In [1]: import numpy as np

In [2]: np.set_printoptions(precision=2, suppress=True, linewidth=200)

In [3]: K = np.array([[0, 3, 0, 1, 2],
   ...:     [0, 0, 3, -3, 2],
   ...:     [0, 0, 0, 1, 0],
   ...:     [0, 0, 0, 0, -3],
   ...:     [0, 0, 0, 0, 0]])

In [4]: K
Out[4]: 
array([[ 0,  3,  0,  1,  2],
       [ 0,  0,  3, -3,  2],
       [ 0,  0,  0,  1,  0],
       [ 0,  0,  0,  0, -3],
       [ 0,  0,  0,  0,  0]])

In [5]: np.linalg.norm(K, axis=0)
Out[5]: array([0.  , 3.  , 3.  , 3.32, 4.12])

In [6]: round(float(np.linalg.norm(K) ** 2 / np.linalg.norm(K, 2) ** 2), 2)
Out[6]: 1.8

In [7]: np.round(np.linalg.norm(K[1], 1), 2), np.round(np.linalg.norm(K[1], np.inf), 2)
Out[7]: (np.float64(8.0), np.float64(3.0))

In [8]: f = np.array([0, 2])

In [9]: np.polyval(f, K[3])
Out[9]: array([2, 2, 2, 2, 2])

In [10]: np.cross(K[3, :3], K[1, :3])
Out[10]: array([0, 0, 0])

In [11]: np.array([np.convolve(row, f, "same") for row in K])
Out[11]: 
array([[ 0,  0,  6,  0,  2],
       [ 0,  0,  0,  6, -6],
       [ 0,  0,  0,  0,  2],
       [ 0,  0,  0,  0,  0],
       [ 0,  0,  0,  0,  0]])

In [12]: Uu, s, vt = np.linalg.svd(K)

In [13]: s
Out[13]: array([5.05, 4.02, 1.96, 0.68, 0.  ])

In [14]: out = Uu[:, :4] @ np.diag(s[:4]) @ vt[:4]

In [15]: np.linalg.matrix_rank(out)
Out[15]: np.int64(4)

In [16]: round(np.linalg.norm(K - out, 2), 2), s[4]
Out[16]: (np.float64(0.0), np.float64(0.0))

In [17]: round(float(np.linalg.norm(K - out) / np.linalg.norm(K)), 2)
Out[17]: 0.0

In [18]: arr = np.loadtxt("data.csv", delimiter=",")

In [19]: arr
Out[19]: 
array([[ 0.82, -0.43,  0.97, -0.02],
       [-0.93,  0.49,  0.47, -0.4 ],
       [-0.79,  0.35, -0.16, -0.21],
       [ 0.98, -0.62, -0.59,  0.51],
       [-0.91,  0.5 , -0.86, -0.15],
       [ 0.96, -0.63,  0.99,  0.02],
       [-0.96,  0.62, -0.96, -0.16],
       [ 0.84, -0.35, -0.82,  0.39],
       [-0.13,  0.  ,  0.86, -0.2 ],
       [ 0.83, -0.36, -0.57,  0.33],
       [ 0.86, -0.43,  0.62,  0.18],
       [ 0.81, -0.39,  0.69,  0.13],
       [-1.  ,  0.9 ,  0.17, -0.75],
       [-0.65,  0.37, -1.  ,  0.32],
       [-0.28,  0.18, -0.99,  0.25],
       [-0.36,  0.2 , -0.97,  0.2 ],
       [ 1.  , -0.97,  0.96,  0.76],
       [ 0.99, -0.73,  0.57,  0.45],
       [-0.97,  0.67, -0.99, -0.13],
       [-0.74,  0.35, -0.9 , -0.01],
       [-1.  ,  0.88, -0.83, -0.59],
       [ 0.96, -0.57, -0.24,  0.42],
       [ 1.  , -0.95,  0.98,  0.66],
       [-0.95,  0.6 , -0.94, -0.17],
       [-0.56,  0.2 ,  0.45, -0.2 ]])

In [20]: C2 = np.cov(arr, rowvar=False)

In [21]: C2
Out[21]: 
array([[ 0.74, -0.48,  0.37,  0.25],
       [-0.48,  0.33, -0.27, -0.18],
       [ 0.37, -0.27,  0.63,  0.04],
       [ 0.25, -0.18,  0.04,  0.14]])

In [22]: arr.std(axis=0)
Out[22]: array([0.84, 0.57, 0.78, 0.37])

In [23]: np.argwhere(np.triu(np.abs(np.corrcoef(arr.T)) > 0.8, 1))
Out[23]: 
array([[0, 1],
       [1, 3]])

In [24]: np.round(np.linalg.eigvalsh(C2)[::-1], 2) + 0
Out[24]: array([1.41, 0.39, 0.04, 0.  ])

In [25]: round(float(np.corrcoef(arr[:, 0], arr[:, 1])[0, 1]), 2)
Out[25]: -0.97

In [26]: np.argsort(-arr.std(axis=0).round(6), kind="stable")
Out[26]: array([0, 2, 1, 3])

In [27]: np.median(arr, axis=0)
Out[27]: array([-0.28,  0.18, -0.24,  0.02])

In [28]: np.polyfit(arr[:, 0], arr[:, 1], 1)
Out[28]: array([-0.65, -0.01])
